In [1]: import numpy as np

In [2]: np.set_printoptions(precision=2, suppress=True, linewidth=100, sign=" ")

In [3]: rd = lambda a: np.round(a, 2) + 0

In [4]: F = np.loadtxt("arr.csv", delimiter=",")

In [5]: F
Out[5]: 
array([[ 0.,  0.,  0.,  0.,  0.],
       [ 0.,  0.,  1.,  1.,  1.],
       [ 0.,  1.,  0.,  0.,  0.],
       [ 0.,  1.,  0.,  0.,  0.],
       [ 0.,  1.,  0.,  0.,  0.]])

In [6]: P = np.triu(np.array([[2, 0, 0, 1, 2],
   ...:     [1, 1, 2, 2, 2],
   ...:     [1, 1, 1, 2, 2],
   ...:     [2, 1, 0, 2, 1],
   ...:     [1, 2, 0, 0, 2]]), 1) + np.eye(5)

In [7]: M2 = P @ F @ np.linalg.inv(P)

In [8]: print(M2)
[[  0.   3.  -6.   6.   0.]
 [  0.   6. -11.  11.   0.]
 [  0.   5. -10.  10.   0.]
 [  0.   2.  -4.   4.   0.]
 [  0.   1.  -2.   2.   0.]]

In [9]: rd(np.linalg.det(M2))
Out[9]: np.float64(0.0)

In [10]: f = np.array([1, -2])

In [11]: print(np.convolve(M2[3], f))
[ 0.  2. -8. 12. -8.  0.]

In [12]: vals, evecs = np.linalg.eigvalsh(F)
Traceback (most recent call last):
  Cell In[12], line 1
    vals, evecs = np.linalg.eigvalsh(F)
ValueError: too many values to unpack (expected 2)


In [13]: vals, evecs = np.linalg.eigh(F)

In [14]: rd(np.abs(evecs[:, -1]))
Out[14]: array([ 0.  ,  0.71,  0.41,  0.41,  0.41])

In [15]: rd(evecs.T @ evecs)
Out[15]: 
array([[ 1.,  0.,  0.,  0.,  0.],
       [ 0.,  1.,  0.,  0.,  0.],
       [ 0.,  0.,  1.,  0.,  0.],
       [ 0.,  0.,  0.,  1.,  0.],
       [ 0.,  0.,  0.,  0.,  1.]])

In [16]: np.abs(evecs[:, -1]).round(6).argmax()
Out[16]: np.int64(1)

In [17]: np.unique(vals.round(6) + 0, return_counts=True)[1]
Out[17]: array([ 1,  3,  1])

In [18]: F @ F
Out[18]: 
array([[ 0.,  0.,  0.,  0.,  0.],
       [ 0.,  3.,  0.,  0.,  0.],
       [ 0.,  0.,  1.,  1.,  1.],
       [ 0.,  0.,  1.,  1.,  1.],
       [ 0.,  0.,  1.,  1.,  1.]])

In [19]: print(np.trace(F @ F @ F) // 6)
0.0

In [20]: F.sum(axis=0)
Out[20]: array([ 0.,  3.,  1.,  1.,  1.])

In [21]: Lm = np.diag(F.sum(axis=1)) - F

In [22]: print(round(np.linalg.det(Lm[1:, 1:])))
0
